In [1]: import numpy as np

In [2]: np.set_printoptions(precision=1, suppress=True, linewidth=100)

In [3]: K = np.loadtxt("arr.csv", delimiter=",")

In [4]: print(K)
[[  9.1   1.5   1.5  -2.9]
 [-11.2  -5.2  -0.6   6.8]
 [-10.4  -5.    0.    7. ]
 [ -5.3  -1.1  -0.8   2. ]
 [  5.    1.1   0.3  -2.1]
 [  3.6   1.    0.4  -1.4]
 [  3.1   2.8  -0.8  -3.5]
 [  4.7   1.7   0.7  -2.3]
 [ -2.4  -1.9   0.6   2.5]
 [ -4.2  -2.   -0.6   2.3]]

In [5]: C = K[[5, 1]].astype(float)

In [6]: for _ in range(4):
   ...:     z = np.linalg.norm(K[:, None] - C, axis=-1).argmin(axis=1)
   ...:     C = np.array([K[z == j].mean(axis=0) for j in range(2)])
   ...: 

In [7]: print(z)
[0 1 1 1 0 0 0 0 1 1]

In [8]: print(C[1] - C[0])
[-11.8  -4.7  -0.7   6.6]

In [9]: q, V = np.linalg.qr(K[:, :2])[0], np.linalg.qr(K[:, 2:])[0]

In [10]: sig = np.linalg.svd(q.T @ V, compute_uv=False)

In [11]: print((sig > 0.9).sum())
1

In [12]: print(np.degrees(np.arccos(sig.clip(0, 1))))
[ 1.2 26.2]

In [13]: print(round(float(np.linalg.norm(q @ q.T - V @ V.T, 2)), 1))
0.4

In [14]: A2 = np.c_[K[:, :3] @ np.array([[0, 0, -2], [2, -2, 2], [1, 1, -2]]), np.array([1, 0, 2, 3, 0, 2, 3, 1, 1, 1])]

In [15]: print(A2)
[[  4.5  -1.5 -18.2   1. ]
 [-11.    9.8  13.2   0. ]
 [-10.   10.   10.8   2. ]
 [ -3.    1.4  10.    3. ]
 [  2.5  -1.9  -8.4   0. ]
 [  2.4  -1.6  -6.    2. ]
 [  4.8  -6.4   1.    3. ]
 [  4.1  -2.7  -7.4   1. ]
 [ -3.2   4.4  -0.2   1. ]
 [ -4.6   3.4   5.6   1. ]]

In [16]: print(np.linalg.norm(np.linalg.qr(K)[0].T @ A2, axis=0) ** 2 / ((A2 ** 2).sum(axis=0) + 1e-12))
[1.  1.  1.  0.3]

In [17]: print(np.round(np.linalg.lstsq(K, A2[:, 0])[0], 1) + 0)
[0. 2. 1. 0.]

In [18]: A2 = np.array([[-1, -1, 2, 3], [1, 2, -3, -1], [-1, 1, -3, -3], [-1, 1, -1, 1]])

In [19]: X = np.triu(A2, 1)

In [20]: print(X)
[[ 0 -1  2  3]
 [ 0  0 -3 -1]
 [ 0  0  0 -3]
 [ 0  0  0  0]]

In [21]: print(np.linalg.svd(X, compute_uv=False))
[5.1 2.6 0.7 0. ]

In [22]: print(np.round(np.linalg.norm(X), 1))
5.7

In [23]: X[:, 4]
IndexError: index 4 is out of bounds for axis 1 with size 4


In [24]: print(X.sum(axis=0))
[ 0 -1 -1 -1]

In [25]: X[4]
IndexError: index 4 is out of bounds for axis 0 with size 4


In [26]: print(np.unravel_index(np.abs(X).argmax(), X.shape))
(np.int64(0), np.int64(3))

In [27]: print(np.abs(X).max())
3

In [28]: left, sig, VT = np.linalg.svd(X)

In [29]: V = VT[:(sig > 1e-8).sum()]

In [30]: rng = np.random.default_rng(8362)

In [31]: x0 = X[1] + -1 * X[3] + rng.integers(2) * np.eye(4)[3]

In [32]: print(x0)
[ 0.  0. -3.  0.]

In [33]: print(np.diag(V.T @ V))
[0. 1. 1. 1.]

In [34]: print(np.round(np.linalg.norm(x0 - V.T @ V @ x0), 1))
0.0

In [35]: print(np.linalg.matrix_rank(np.vstack([X, x0])))
3

In [36]: print(np.allclose(V.T @ V @ x0, x0))
True

In [37]: data = np.array([[0, -2, 0, -2], [1, 1, 1, 1], [0, -2, 0, -2], [1, 1, 1, 1]])

In [38]: z = rng.permutation(4)

In [39]: print(z)
[2 0 3 1]

In [40]: A2 = data[z][:, z]

In [41]: print(np.diag(A2))
[0 0 1 1]

In [42]: print(A2)
[[ 0  0 -2 -2]
 [ 0  0 -2 -2]
 [ 1  1  1  1]
 [ 1  1  1  1]]

In [43]: print(np.trace(A2))
2

In [44]: print(round(np.linalg.det(A2), 1), round(float(np.linalg.det(data[z])), 1))
0.0 0.0

In [45]: hat = np.triu(np.array([[2, 1, 0, 3], [1, 1, 0, -3], [1, 1, -1, 3], [-1, 3, 1, -2]]), 1) + np.eye(4)

In [46]: A2 = hat @ data @ np.linalg.inv(hat)

In [47]: print(A2)
[[  4.  -2.   4. -28.]
 [ -2.   0.  -2.  10.]
 [  3.  -2.   3. -23.]
 [  1.   0.   1.  -5.]]

In [48]: print(np.round(np.poly(A2), 1) + 0)
[ 1. -2.  8.  0.  0.]

In [49]: print(np.round(np.linalg.det(A2), 1))
0.0

In [50]: print(hat @ data - data @ hat)
[[ 4.  4.  4. -2.]
 [-3. -4. -3. -6.]
 [ 3.  3.  3. -3.]
 [ 0. -1.  0. -3.]]

In [51]: print(np.linalg.matrix_rank(A2))
2

In [52]: u = np.array([5, -5])

In [53]: print(np.polyval(u, A2[0]))
[  15.  -15.   15. -145.]

In [54]: rank = np.linalg.matrix_rank(data)

In [55]: print(rank)
2

In [56]: N = np.linalg.svd(data)[2][rank:].T

In [57]: print(np.round(data @ N, 1) + 0)
[[0. 0.]
 [0. 0.]
 [0. 0.]
 [0. 0.]]

In [58]: print(np.round(N @ N.T, 1) + 0)
[[ 0.5  0.  -0.5  0. ]
 [ 0.   0.5  0.  -0.5]
 [-0.5  0.   0.5  0. ]
 [ 0.  -0.5  0.   0.5]]

In [59]: print([int(np.linalg.matrix_rank(np.delete(data, i, axis=0))) for i in range(4)])
[2, 2, 2, 2]

In [60]: print(np.linalg.matrix_rank(data.T @ data), np.linalg.matrix_rank(data @ data.T))
2 2

In [61]: arr = np.loadtxt("run7.csv", delimiter=",")

In [62]: print(arr)
[[ 3.  4.  1.  0.  0.]
 [ 1.  2.  0.  0.  0.]
 [ 1.  2.  1.  0.  0.]
 [ 0.  0.  0.  0.  8.]
 [ 0.  0.  0.  5. -1.]]

In [63]: A2 = arr / np.linalg.norm(arr, axis=1, keepdims=True)

In [64]: gram = A2 @ A2.T

In [65]: print(np.degrees(np.arccos(np.clip(gram[3, 0], -1, 1))))
90.0

In [66]: print(np.linalg.norm(A2, axis=1))
[1. 1. 1. 1. 1.]

In [67]: print(gram)
[[ 1.   1.   1.   0.   0. ]
 [ 1.   1.   0.9  0.   0. ]
 [ 1.   0.9  1.   0.   0. ]
 [ 0.   0.   0.   1.  -0.2]
 [ 0.   0.   0.  -0.2  1. ]]

In [68]: print((np.abs(gram) > 0.9).astype(int))
[[1 1 1 0 0]
 [1 1 1 0 0]
 [1 1 1 0 0]
 [0 0 0 1 0]
 [0 0 0 0 1]]

In [69]: rank = np.linalg.matrix_rank(X)

In [70]: print(rank)
3

In [71]: N = np.linalg.svd(X)[2][rank:].T

In [72]: print([int(np.linalg.matrix_rank(np.delete(X, i, axis=0))) for i in range(4)])
[2, 2, 2, 3]

In [73]: print(np.allclose(X @ N, 0))
True

In [74]: print([int(np.linalg.matrix_rank(X[:, :j + 1])) for j in range(4)])
[0, 1, 2, 3]

In [75]: print(N @ N.T)
[[1. 0. 0. 0.]
 [0. 0. 0. 0.]
 [0. 0. 0. 0.]
 [0. 0. 0. 0.]]

In [76]: print(X @ N)
[[0.]
 [0.]
 [0.]
 [0.]]

In [77]: print(N.shape)
(4, 1)

In [78]: u = np.array([-2, 2])

In [79]: print(np.polyval(u, arr[0]))
[-4. -6.  0.  2.  2.]

In [80]: print(np.correlate(arr[0], arr[4], "full"))
[-3. 11. 19.  5.  0.  0.  0.  0.  0.]

In [81]: print(np.array([np.convolve(row, u, "same") for row in arr]))
[[ -6.  -2.   6.   2.   0.]
 [ -2.  -2.   4.   0.   0.]
 [ -2.  -2.   2.   2.   0.]
 [  0.   0.   0.   0. -16.]
 [  0.   0.   0. -10.  12.]]

In [82]: print(np.cross(arr[0, :3], arr[4, :3]))
[0. 0. 0.]

In [83]: print(arr @ arr)
[[14. 22.  4.  0.  0.]
 [ 5.  8.  1.  0.  0.]
 [ 6. 10.  2.  0.  0.]
 [ 0.  0.  0. 40. -8.]
 [ 0.  0.  0. -5. 41.]]

In [84]: print(np.linalg.matrix_power(arr, 3))
[[ 68. 108.  18.   0.   0.]
 [ 24.  38.   6.   0.   0.]
 [ 30.  48.   8.   0.   0.]
 [  0.   0.   0. -40. 328.]
 [  0.   0.   0. 205. -81.]]

In [85]: print((arr + arr.T) / 2)
[[ 3.   2.5  1.   0.   0. ]
 [ 2.5  2.   1.   0.   0. ]
 [ 1.   1.   1.   0.   0. ]
 [ 0.   0.   0.   0.   6.5]
 [ 0.   0.   0.   6.5 -1. ]]

In [86]: np.linalg.determinant(arr)
AttributeError: module 'numpy.linalg' has no attribute 'determinant'


In [87]: F = np.array([[1, -1, 0, 0, 0],
    ...:     [-2, -2, 0, -1, 0],
    ...:     [0, 0, 2, 0, 0],
    ...:     [-2, 1, 0, 2, 0],
    ...:     [0, 0, 0, 0, 1]])

In [88]: A2 = F / np.linalg.norm(F, axis=1, keepdims=True)

In [89]: gram = A2 @ A2.T

In [90]: print(gram[1].round(1) + 0)
[0. 1. 0. 0. 0.]

In [91]: print(gram.round(1) + 0)
[[ 1.   0.   0.  -0.7  0. ]
 [ 0.   1.   0.   0.   0. ]
 [ 0.   0.   1.   0.   0. ]
 [-0.7  0.   0.   1.   0. ]
 [ 0.   0.   0.   0.   1. ]]

In [92]: print(np.argwhere(np.triu(np.abs(gram) > 0.95, 1)))
[]

In [93]: gram = F.T @ F

In [94]: print((F @ F.T).shape)
(5, 5)

In [95]: print(np.linalg.eigvalsh(gram)[::-1])
[10.1  9.   4.   1.   0.9]

In [96]: A2 = np.array([[0, 4, 2], [5, 4, 7], [5, 4, 3], [8, 5, 3], [6, 8, 2]])

In [97]: print(np.einsum("ij->j", F))
[-3 -2  2  1  1]

In [98]: print(np.einsum("ik,kj->ij", F, A2))
[[ -5   0  -5]
 [-18 -21 -21]
 [ 10   8   6]
 [ 21   6   9]
 [  6   8   2]]

In [99]: print(np.einsum("ij,ij->i", F, F))
[2 9 4 9 1]

In [100]: x0 = np.array([0, 2, 3, -2, 0])

In [101]: y = F @ x0

In [102]: print(y)
[-2 -2  6 -2  0]

In [103]: print(np.round(np.linalg.solve(F, F[:, 1]), 1) + 0)
[0. 1. 0. 0. 0.]

In [104]: np.linalg.solve(F, y[:-1])
ValueError: solve1: Input operand 1 has a mismatch in its core dimension 0, with gufunc signature (m,m),(m)->(m) (size 4 is different from 5)


In [105]: print(np.linalg.solve(F, y + F[:, 4]))
[-0.  2.  3. -2.  1.]

In [106]: W0 = np.loadtxt("mat.csv", delimiter=",")

In [107]: print(W0)
[[ 0.  0.  0.  0.  0.  0.  0.  0. -6.]
 [ 0.  0.  0.  0.  0.  0.  0.  0. -3.]
 [ 0.  0.  0.  0.  0.  0.  0.  0.  1.]
 [ 0.  0.  0.  0.  0.  0.  0.  0.  7.]
 [ 0.  0.  0.  0.  0.  0.  0.  0. -8.]
 [ 0.  0.  0.  0.  0.  0.  0.  0.  8.]
 [ 0.  0.  0.  0.  0.  0.  0.  0. -2.]
 [ 0.  0.  0.  0.  0.  0.  0.  0. -3.]
 [-6. -3.  1.  7. -8.  8. -2. -3.  0.]]

In [108]: w1 = np.array([[1, 0, 0],
     ...:     [0, 0, 1],
     ...:     [0, 0, 1],
     ...:     [1, 2, 0],
     ...:     [0, 2, 1],
     ...:     [0, 1, 0],
     ...:     [1, 1, 2],
     ...:     [1, 1, 1],
     ...:     [0, 0, 2]])

In [109]: c = np.array([-3, 0, -3])

In [110]: hid = np.maximum(W0 @ w1 + c, 0)

In [111]: print(hid)
[[ 0.  0.  0.]
 [ 0.  0.  0.]
 [ 0.  0.  0.]
 [ 0.  0. 11.]
 [ 0.  0.  0.]
 [ 0.  0. 13.]
 [ 0.  0.  0.]
 [ 0.  0.  0.]
 [ 0.  1.  0.]]

In [112]: C = np.array([[-3, 2], [-3, 3], [0, 2]])

In [113]: print(w1 @ C)
[[-3  2]
 [ 0  2]
 [ 0  2]
 [-9  8]
 [-6  8]
 [-3  3]
 [-6  9]
 [-6  7]
 [ 0  4]]

In [114]: print(round(float(np.trace(np.linalg.pinv(W0) @ W0)), 1))
2.0

In [115]: print(np.linalg.lstsq(W0[:-1].T, W0[-1])[2])
1

In [116]: rank = np.linalg.matrix_rank(W0)

In [117]: print(rank)
2

In [118]: N = np.linalg.svd(W0)[2][rank:].T

In [119]: print(np.linalg.matrix_rank(W0.T @ W0), np.linalg.matrix_rank(W0 @ W0.T))
2 2

In [120]: print(np.allclose(W0 @ N, 0))
True

In [121]: print([int(np.linalg.matrix_rank(W0[:i])) for i in range(1, len(W0) + 1)])
[1, 1, 1, 1, 1, 1, 1, 1, 2]

In [122]: M = np.load("w.npy")

In [123]: print(M.round(1) + 0)
[[ 0.8 -0.1 -0.1  0.1  0.2 -0.6]
 [ 0.   0.4 -0.5 -0.3  0.7  0.2]
 [-0.2  0.8 -0.1  0.2 -0.3 -0.5]
 [ 0.5  0.4  0.1  0.4 -0.1  0.7]
 [-0.3 -0.1  0.1  0.8  0.5 -0.1]
 [ 0.  -0.3 -0.8  0.3 -0.3  0. ]]

In [124]: print(np.round((M + M.T) / 2, 1) + 0)
[[ 0.8 -0.1 -0.1  0.3  0.  -0.3]
 [-0.1  0.4  0.1  0.   0.3 -0.1]
 [-0.1  0.1 -0.1  0.1 -0.1 -0.6]
 [ 0.3  0.   0.1  0.4  0.3  0.5]
 [ 0.   0.3 -0.1  0.3  0.5 -0.2]
 [-0.3 -0.1 -0.6  0.5 -0.2  0. ]]

In [125]: print(np.allclose(M @ M.T, M.T @ M))
True

In [126]: print(np.round(M @ M, 1) + 0)
[[ 0.6  0.   0.5  0.1  0.4 -0.4]
 [-0.3 -0.5 -0.2  0.3  0.7  0.1]
 [ 0.1  0.4  0.  -0.6  0.5  0.4]
 [ 0.6  0.  -0.8  0.2  0.   0. ]
 [ 0.   0.4  0.2  0.7  0.   0.6]
 [ 0.4 -0.6  0.2 -0.2 -0.2  0.5]]

In [127]: print(np.sort(np.abs(np.linalg.eigvals(M))))
[1. 1. 1. 1. 1. 1.]

In [128]: print(round(np.abs(np.linalg.eigvals(M)).max(), 1))
1.0

In [129]: print(round(float(np.trace(M)), 1))
1.9

In [130]: x0 = np.array([-1, 8, 3, -3, 1, 4])

In [131]: print(6 - np.linalg.matrix_rank(M - np.eye(6), tol=1e-8))
1

In [132]: print(M.T @ (M @ x0))
[-1.  8.  3. -3.  1.  4.]

In [133]: print(np.round(np.linalg.det(M), 1))
-1.0

In [134]: print(round(float(np.linalg.norm(x0)), 1), round(np.linalg.norm(M @ x0), 1))
10.0 10.0

In [135]: A2 = np.array([[-2, 2, -3, 1, -1, 2, 2, 0, -1],
     ...:     [1, 3, -2, -3, 0, 1, 1, -1, -3],
     ...:     [-1, 1, -2, -2, -1, 2, 3, 0, 1],
     ...:     [-2, 3, -1, 2, 1, -1, -2, -1, -3],
     ...:     [-2, 2, 0, -1, -3, -3, -3, 1, -3],
     ...:     [-2, -1, -2, -3, 1, 0, -3, 2, -1],
     ...:     [0, 0, -2, -2, 2, 2, 0, 3, 2],
     ...:     [-3, 0, 2, 0, 2, -3, 2, -3, 0],
     ...:     [-2, -1, 3, 0, 3, -2, -3, 2, 1]])

In [136]: A2[-1] = A2[0]

In [137]: J = A2 + 0.1 * np.eye(9)

In [138]: print(J)
[[-1.9  2.  -3.   1.  -1.   2.   2.   0.  -1. ]
 [ 1.   3.1 -2.  -3.   0.   1.   1.  -1.  -3. ]
 [-1.   1.  -1.9 -2.  -1.   2.   3.   0.   1. ]
 [-2.   3.  -1.   2.1  1.  -1.  -2.  -1.  -3. ]
 [-2.   2.   0.  -1.  -2.9 -3.  -3.   1.  -3. ]
 [-2.  -1.  -2.  -3.   1.   0.1 -3.   2.  -1. ]
 [ 0.   0.  -2.  -2.   2.   2.   0.1  3.   2. ]
 [-3.   0.   2.   0.   2.  -3.   2.  -2.9  0. ]
 [-2.   2.  -3.   1.  -1.   2.   2.   0.  -0.9]]

In [139]: theta = np.radians(45)

In [140]: R = np.eye(9)

In [141]: R[5, 5] = R[0, 0] = np.cos(theta)

In [142]: R[5, 0], R[0, 5] = -np.sin(theta), np.sin(theta)

In [143]: print(R)
[[ 0.7  0.   0.   0.   0.   0.7  0.   0.   0. ]
 [ 0.   1.   0.   0.   0.   0.   0.   0.   0. ]
 [ 0.   0.   1.   0.   0.   0.   0.   0.   0. ]
 [ 0.   0.   0.   1.   0.   0.   0.   0.   0. ]
 [ 0.   0.   0.   0.   1.   0.   0.   0.   0. ]
 [-0.7  0.   0.   0.   0.   0.7  0.   0.   0. ]
 [ 0.   0.   0.   0.   0.   0.   1.   0.   0. ]
 [ 0.   0.   0.   0.   0.   0.   0.   1.   0. ]
 [ 0.   0.   0.   0.   0.   0.   0.   0.   1. ]]

In [144]: A2 = J @ R.T

In [145]: print(round(np.linalg.det(R), 1), round(float(np.trace(R)), 1))
1.0 8.4

In [146]: print(A2.round(1) + 0)
[[ 0.1  2.  -3.   1.  -1.   2.8  2.   0.  -1. ]
 [ 1.4  3.1 -2.  -3.   0.   0.   1.  -1.  -3. ]
 [ 0.7  1.  -1.9 -2.  -1.   2.1  3.   0.   1. ]
 [-2.1  3.  -1.   2.1  1.   0.7 -2.  -1.  -3. ]
 [-3.5  2.   0.  -1.  -2.9 -0.7 -3.   1.  -3. ]
 [-1.3 -1.  -2.  -3.   1.   1.5 -3.   2.  -1. ]
 [ 1.4  0.  -2.  -2.   2.   1.4  0.1  3.   2. ]
 [-4.2  0.   2.   0.   2.   0.   2.  -2.9  0. ]
 [ 0.   2.  -3.   1.  -1.   2.8  2.   0.  -0.9]]
